% ipython --no-banner

In [1]: import numpy as np

In [2]: import numpy.linalg as la

In [3]: np.set_printoptions(precision=3, suppress=True, linewidth=100, sign=" ")

In [4]: feats = np.array([[3, -3, 0, 0, 0, 0],
   ...:     [-2, 2, 0, 0, 0, 0],
   ...:     [1, -3, 0, 0, 0, 0],
   ...:     [0, 0, 3, -3, 0, 0],
   ...:     [0, 0, -2, 2, 0, 0],
   ...:     [0, 0, 1, -3, 0, 0],
   ...:     [0, 0, 0, 0, 3, -3],
   ...:     [0, 0, 0, 0, -2, 2],
   ...:     [0, 0, 0, 0, 1, -3]])

In [5]: feats
Out[5]: 
array([[ 3, -3,  0,  0,  0,  0],
       [-2,  2,  0,  0,  0,  0],
       [ 1, -3,  0,  0,  0,  0],
       [ 0,  0,  3, -3,  0,  0],
       [ 0,  0, -2,  2,  0,  0],
       [ 0,  0,  1, -3,  0,  0],
       [ 0,  0,  0,  0,  3, -3],
       [ 0,  0,  0,  0, -2,  2],
       [ 0,  0,  0,  0,  1, -3]])

In [6]: x0 = np.array([-5, -6, -7, 0, -5, 5])

In [7]: y = feats @ x0

In [8]: la.solve(feats.T @ feats, feats.T @ y)
Out[8]: array([-5., -6., -7.,  0., -5.,  5.])

In [9]: rng = np.random.default_rng(30)

In [10]: y = y + 0.3 * rng.normal(size=9)

In [11]: y
Out[11]: array([  3.472,  -1.777,  12.709, -21.064,  13.914,  -6.291, -30.283,  20.413, -19.963])

In [12]: c, *_ = la.lstsq(feats, y)

In [13]: [round(float(la.norm(la.solve(feats.T @ feats + lam * np.eye(6), feats.T @ y))), 2) for lam in (0, 1, 10, 100)]
Out[13]: [12.72, 10.0, 6.65, 2.17]

In [14]: data = np.load("out7.npy")

In [15]: data
Out[15]: 
array([[ 0,  0,  0,  0,  0],
       [ 0,  0,  0,  0, -2],
       [ 0,  0,  0,  0,  0]])

In [16]: Uu, sv, Vt = la.svd(data)

In [17]: sv
Out[17]: array([ 2.,  0.,  0.])

In [18]: A2 = Uu[:, :1] @ np.diag(sv[:1]) @ Vt[:1]

In [19]: la.matrix_rank(data, rtol=0.05)
Out[19]: np.int64(1)

In [20]: round(float(la.norm(data - A2, 2)), 3), sv[1]
Out[20]: (0.0, np.float64(0.0))

In [21]: round(la.norm(data - A2) / la.norm(data), 3)
Out[21]: np.float64(0.0)

In [22]: r = la.matrix_rank(data)

In [23]: r
Out[23]: np.int64(1)

In [24]: ns = la.svd(data)[2][r:].T

In [25]: ns @ ns.T
Out[25]: 
array([[ 1.,  0.,  0.,  0.,  0.],
       [ 0.,  1.,  0.,  0.,  0.],
       [ 0.,  0.,  1.,  0.,  0.],
       [ 0.,  0.,  0.,  1.,  0.],
       [ 0.,  0.,  0.,  0.,  0.]])

In [26]: [int(la.matrix_rank(data[:i])) for i in range(1, len(data) + 1)]
Out[26]: [0, 1, 1]

In [27]: F = np.loadtxt("a.csv", delimiter=",")

In [28]: F
Out[28]: 
array([[ 0.5  ,  0.5  ,  0.   ,  0.   ],
       [ 0.   ,  0.5  ,  0.   ,  0.5  ],
       [ 0.   ,  0.5  ,  0.5  ,  0.   ],
       [ 0.333,  0.333,  0.   ,  0.333]])

In [29]: # row-stochastic, so 1 is an eigenvalue

In [30]: O, vecs = la.qr(F[:, :1])[0], la.qr(F[:, 1:])[0]

In [31]: sv = la.svd(O.T @ vecs, compute_uv=False)

In [32]: np.degrees(np.arccos(sv.clip(0, 1)))
Out[32]: array([ 27.486])

In [33]: (sv > 0.9).sum()
Out[33]: np.int64(0)

In [34]: sv
Out[34]: array([ 0.887])

In [35]: t = np.radians(60)

In [36]: Rm = np.eye(4)

In [37]: Rm[3, 3] = Rm[2, 2] = np.cos(t)

In [38]: Rm[3, 2], Rm[2, 3] = -np.sin(t), np.sin(t)

In [39]: Rm
Out[39]: 
array([[ 1.   ,  0.   ,  0.   ,  0.   ],
       [ 0.   ,  1.   ,  0.   ,  0.   ],
       [ 0.   ,  0.   ,  0.5  ,  0.866],
       [ 0.   ,  0.   , -0.866,  0.5  ]])

In [40]: A2 = F @ Rm.T

In [41]: np.round(la.det(Rm), 3), np.trace(Rm)
Out[41]: (np.float64(1.0), np.float64(3.0))

In [42]: np.abs(A2 - F).max(axis=0)
Out[42]: array([ 0.   ,  0.   ,  0.433,  0.433])

In [43]: A2
Out[43]: 
array([[ 0.5  ,  0.5  ,  0.   ,  0.   ],
       [ 0.   ,  0.5  ,  0.433,  0.25 ],
       [ 0.   ,  0.5  ,  0.25 , -0.433],
       [ 0.333,  0.333,  0.289,  0.167]])
